% ipython --no-banner

In [1]: import numpy as np

In [2]: np.set_printoptions(precision=2, suppress=True, linewidth=140, sign=" ")

In [3]: def rnd(a):
   ...:     return np.round(a, 2) + 0
   ...: 

In [4]: data = np.loadtxt("sample10.csv", delimiter=",")

In [5]: rnd(data)
Out[5]: 
array([[-0.61,  0.08, -0.28, -0.2 , -0.04,  0.08, -0.15, -0.4 , -0.03,  0.51, -0.24],
       [-0.08, -0.14, -0.25,  0.35,  0.43,  0.29,  0.04,  0.35,  0.29,  0.4 ,  0.38],
       [ 0.32, -0.03, -0.16, -0.63, -0.03, -0.07, -0.01, -0.23,  0.52,  0.07,  0.37],
       [-0.4 , -0.03,  0.42, -0.26, -0.13, -0.14, -0.07,  0.58,  0.41,  0.03, -0.2 ],
       [ 0.04, -0.11, -0.34,  0.18, -0.02,  0.34, -0.15, -0.09,  0.5 , -0.43, -0.5 ],
       [-0.52, -0.19, -0.36, -0.04, -0.04, -0.25,  0.32,  0.02, -0.04, -0.5 ,  0.36],
       [ 0.12, -0.38,  0.  ,  0.34,  0.04, -0.72,  0.09, -0.19,  0.26,  0.24, -0.21],
       [-0.16, -0.51,  0.53,  0.14, -0.19,  0.38,  0.09, -0.4 ,  0.11, -0.02,  0.22],
       [ 0.12, -0.11, -0.3 ,  0.17, -0.85,  0.05, -0.09,  0.24, -0.04,  0.21,  0.14],
       [-0.04, -0.34, -0.04, -0.06,  0.14, -0.14, -0.86,  0.05, -0.18, -0.15,  0.18],
       [-0.16,  0.63,  0.18,  0.41, -0.12, -0.16, -0.26, -0.24,  0.32, -0.11,  0.32]])

In [6]: G = data.T @ data

In [7]: rnd(np.diag(G))
Out[7]: array([ 1.,  1.,  1.,  1.,  1.,  1.,  1.,  1.,  1.,  1.,  1.])

In [8]: np.linalg.matrix_rank(G)
Out[8]: np.int64(11)

In [9]: (data @ data.T).shape
Out[9]: (11, 11)

In [10]: np.trace(G), rnd((data ** 2).sum())
Out[10]: (np.float64(11.0), np.float64(11.0))

In [11]: rnd(np.linalg.eigvalsh(G)[::-1])
Out[11]: array([ 1.,  1.,  1.,  1.,  1.,  1.,  1.,  1.,  1.,  1.,  1.])

In [12]: rnd(np.linalg.svd(data, compute_uv=False) ** 2)
Out[12]: array([ 1.,  1.,  1.,  1.,  1.,  1.,  1.,  1.,  1.,  1.,  1.])

In [13]: rng = np.random.default_rng(612419)

In [14]: W0 = np.eye(11, dtype=int)[rng.permutation(11)]

In [15]: W0
Out[15]: 
array([[ 0,  0,  0,  0,  0,  0,  1,  0,  0,  0,  0],
       [ 0,  1,  0,  0,  0,  0,  0,  0,  0,  0,  0],
       [ 0,  0,  0,  0,  0,  0,  0,  1,  0,  0,  0],
       [ 1,  0,  0,  0,  0,  0,  0,  0,  0,  0,  0],
       [ 0,  0,  0,  0,  0,  0,  0,  0,  0,  1,  0],
       [ 0,  0,  0,  0,  0,  1,  0,  0,  0,  0,  0],
       [ 0,  0,  0,  1,  0,  0,  0,  0,  0,  0,  0],
       [ 0,  0,  0,  0,  0,  0,  0,  0,  1,  0,  0],
       [ 0,  0,  0,  0,  0,  0,  0,  0,  0,  0,  1],
       [ 0,  0,  0,  0,  1,  0,  0,  0,  0,  0,  0],
       [ 0,  0,  1,  0,  0,  0,  0,  0,  0,  0,  0]])

In [16]: x = np.array([0, 0, 1, 2, 1, 1, 2, 1, 0, 1, 1])

In [17]: rnd(np.abs(np.linalg.eigvals(W0)))
Out[17]: array([ 1.,  1.,  1.,  1.,  1.,  1.,  1.,  1.,  1.,  1.,  1.])

In [18]: rnd(np.sort(np.abs(np.degrees(np.angle(np.linalg.eigvals(W0))))))
Out[18]: array([   0.,    0.,    0.,    0.,    0.,   90.,   90.,  120.,  120.,  180.,  180.])

In [19]: 11 - np.linalg.matrix_rank(W0 - np.eye(11), tol=1e-8)
Out[19]: np.int64(5)

In [20]: rnd(np.sort(np.linalg.eigvals(W0).real))
Out[20]: array([-1. , -1. , -0.5, -0.5,  0. ,  0. ,  1. ,  1. ,  1. ,  1. ,  1. ])

In [21]: rnd(np.linalg.det(W0))
Out[21]: np.float64(1.0)

In [22]: (W0 != 0).astype(int)
Out[22]: 
array([[ 0,  0,  0,  0,  0,  0,  1,  0,  0,  0,  0],
       [ 0,  1,  0,  0,  0,  0,  0,  0,  0,  0,  0],
       [ 0,  0,  0,  0,  0,  0,  0,  1,  0,  0,  0],
       [ 1,  0,  0,  0,  0,  0,  0,  0,  0,  0,  0],
       [ 0,  0,  0,  0,  0,  0,  0,  0,  0,  1,  0],
       [ 0,  0,  0,  0,  0,  1,  0,  0,  0,  0,  0],
       [ 0,  0,  0,  1,  0,  0,  0,  0,  0,  0,  0],
       [ 0,  0,  0,  0,  0,  0,  0,  0,  1,  0,  0],
       [ 0,  0,  0,  0,  0,  0,  0,  0,  0,  0,  1],
       [ 0,  0,  0,  0,  1,  0,  0,  0,  0,  0,  0],
       [ 0,  0,  1,  0,  0,  0,  0,  0,  0,  0,  0]])

In [23]: np.flatnonzero(np.linalg.matrix_power((W0 != 0) + (W0.T != 0) + np.eye(11), 11)[4])
Out[23]: array([ 4,  9])

In [24]: (np.linalg.matrix_power((W0 != 0) + (W0.T != 0) + np.eye(11), 11) > 0).astype(int)
Out[24]: 
array([[ 1,  0,  0,  1,  0,  0,  1,  0,  0,  0,  0],
       [ 0,  1,  0,  0,  0,  0,  0,  0,  0,  0,  0],
       [ 0,  0,  1,  0,  0,  0,  0,  1,  1,  0,  1],
       [ 1,  0,  0,  1,  0,  0,  1,  0,  0,  0,  0],
       [ 0,  0,  0,  0,  1,  0,  0,  0,  0,  1,  0],
       [ 0,  0,  0,  0,  0,  1,  0,  0,  0,  0,  0],
       [ 1,  0,  0,  1,  0,  0,  1,  0,  0,  0,  0],
       [ 0,  0,  1,  0,  0,  0,  0,  1,  1,  0,  1],
       [ 0,  0,  1,  0,  0,  0,  0,  1,  1,  0,  1],
       [ 0,  0,  0,  0,  1,  0,  0,  0,  0,  1,  0],
       [ 0,  0,  1,  0,  0,  0,  0,  1,  1,  0,  1]])

In [25]: rnd(np.linalg.pinv(W0))
Out[25]: 
array([[ 0.,  0.,  0.,  1.,  0.,  0.,  0.,  0.,  0.,  0.,  0.],
       [ 0.,  1.,  0.,  0.,  0.,  0.,  0.,  0.,  0.,  0.,  0.],
       [ 0.,  0.,  0.,  0.,  0.,  0.,  0.,  0.,  0.,  0.,  1.],
       [ 0.,  0.,  0.,  0.,  0.,  0.,  1.,  0.,  0.,  0.,  0.],
       [ 0.,  0.,  0.,  0.,  0.,  0.,  0.,  0.,  0.,  1.,  0.],
       [ 0.,  0.,  0.,  0.,  0.,  1.,  0.,  0.,  0.,  0.,  0.],
       [ 1.,  0.,  0.,  0.,  0.,  0.,  0.,  0.,  0.,  0.,  0.],
       [ 0.,  0.,  1.,  0.,  0.,  0.,  0.,  0.,  0.,  0.,  0.],
       [ 0.,  0.,  0.,  0.,  0.,  0.,  0.,  1.,  0.,  0.,  0.],
       [ 0.,  0.,  0.,  0.,  1.,  0.,  0.,  0.,  0.,  0.,  0.],
       [ 0.,  0.,  0.,  0.,  0.,  0.,  0.,  0.,  1.,  0.,  0.]])

In [26]: rnd(np.linalg.svd(W0, compute_uv=False))
Out[26]: array([ 1.,  1.,  1.,  1.,  1.,  1.,  1.,  1.,  1.,  1.,  1.])

In [27]: W0[:, 5] @ W0[:, 1]
Out[27]: np.int64(0)

In [28]: rnd(np.linalg.norm(W0, axis=0))
Out[28]: array([ 1.,  1.,  1.,  1.,  1.,  1.,  1.,  1.,  1.,  1.,  1.])

In [29]: W0 @ W0.T
Out[29]: 
array([[ 1,  0,  0,  0,  0,  0,  0,  0,  0,  0,  0],
       [ 0,  1,  0,  0,  0,  0,  0,  0,  0,  0,  0],
       [ 0,  0,  1,  0,  0,  0,  0,  0,  0,  0,  0],
       [ 0,  0,  0,  1,  0,  0,  0,  0,  0,  0,  0],
       [ 0,  0,  0,  0,  1,  0,  0,  0,  0,  0,  0],
       [ 0,  0,  0,  0,  0,  1,  0,  0,  0,  0,  0],
       [ 0,  0,  0,  0,  0,  0,  1,  0,  0,  0,  0],
       [ 0,  0,  0,  0,  0,  0,  0,  1,  0,  0,  0],
       [ 0,  0,  0,  0,  0,  0,  0,  0,  1,  0,  0],
       [ 0,  0,  0,  0,  0,  0,  0,  0,  0,  1,  0],
       [ 0,  0,  0,  0,  0,  0,  0,  0,  0,  0,  1]])

In [30]: def softmax(z):
    ...:     e = np.exp(z - z.max(axis=-1, keepdims=True))
    ...:     return e / e.sum(axis=-1, keepdims=True)
    ...: 

In [31]: rnd(softmax(W0[6] + -3))
Out[31]: array([ 0.08,  0.08,  0.08,  0.21,  0.08,  0.08,  0.08,  0.08,  0.08,  0.08,  0.08])

In [32]: scores = W0 @ W0.T / np.sqrt(11)

In [33]: rnd(softmax(scores)[6] @ W0)
Out[33]: array([ 0.09,  0.09,  0.09,  0.12,  0.09,  0.09,  0.09,  0.09,  0.09,  0.09,  0.09])

In [34]: softmax(scores).round(6).argmax(axis=1)
Out[34]: array([  0,   1,   2,   3,   4,   5,   6,   7,   8,   9,  10])
